$ python3 -q
>>> import numpy as np
>>> from numpy import linalg as LA
>>> np.set_printoptions(precision=2, suppress=True, linewidth=140)
>>> A2 = np.array([[3, 1, 0], [0, 1, 2], [1, 3, 0]])
>>> K = np.tril(A2)
>>> K
array([[3, 0, 0],
       [0, 1, 0],
       [1, 3, 0]])
>>> # triangular, det is the product of the diagonal
>>> np.poly(K)
array([ 1., -4.,  3.,  0.])
>>> np.kron(np.eye(2, dtype=int), K)
array([[3, 0, 0, 0, 0, 0],
       [0, 1, 0, 0, 0, 0],
       [1, 3, 0, 0, 0, 0],
       [0, 0, 0, 3, 0, 0],
       [0, 0, 0, 0, 1, 0],
       [0, 0, 0, 1, 3, 0]])
>>> round(LA.det(K[::-1]), 2)
np.float64(0.0)
>>> np.einsum("ii->", K)
np.int64(4)
>>> LA.eigvals(K)
array([0., 3., 1.])
>>> np.einsum("ij,ji->", K, K)
np.int64(10)
>>> round(LA.det(K.T), 2)
np.float64(0.0)
>>> rank = LA.matrix_rank(K)
>>> rank
np.int64(2)
>>> ns = LA.svd(K)[2][rank:].T
>>> ns @ ns.T
array([[0., 0., 0.],
       [0., 0., 0.],
       [0., 0., 1.]])
>>> [int(LA.matrix_rank(np.delete(K, i, axis=0))) for i in range(3)]
[2, 2, 2]
>>> ns.shape
(3, 1)
>>> LA.matrix_rank(K.T @ K), LA.matrix_rank(K @ K.T)
(np.int64(2), np.int64(2))
>>> np.allclose(K @ ns, 0)
True
>>> rng = np.random.default_rng(94)
>>> A2 = K + rng.integers(-2, 3, (3, 2)) @ rng.integers(-2, 3, (2, 3))
>>> A2
array([[ 4,  2,  5],
       [-1, -1, -5],
       [ 0,  7,  1]])
>>> A2 - K
array([[ 1,  2,  5],
       [-1, -2, -5],
       [-1,  4,  1]])
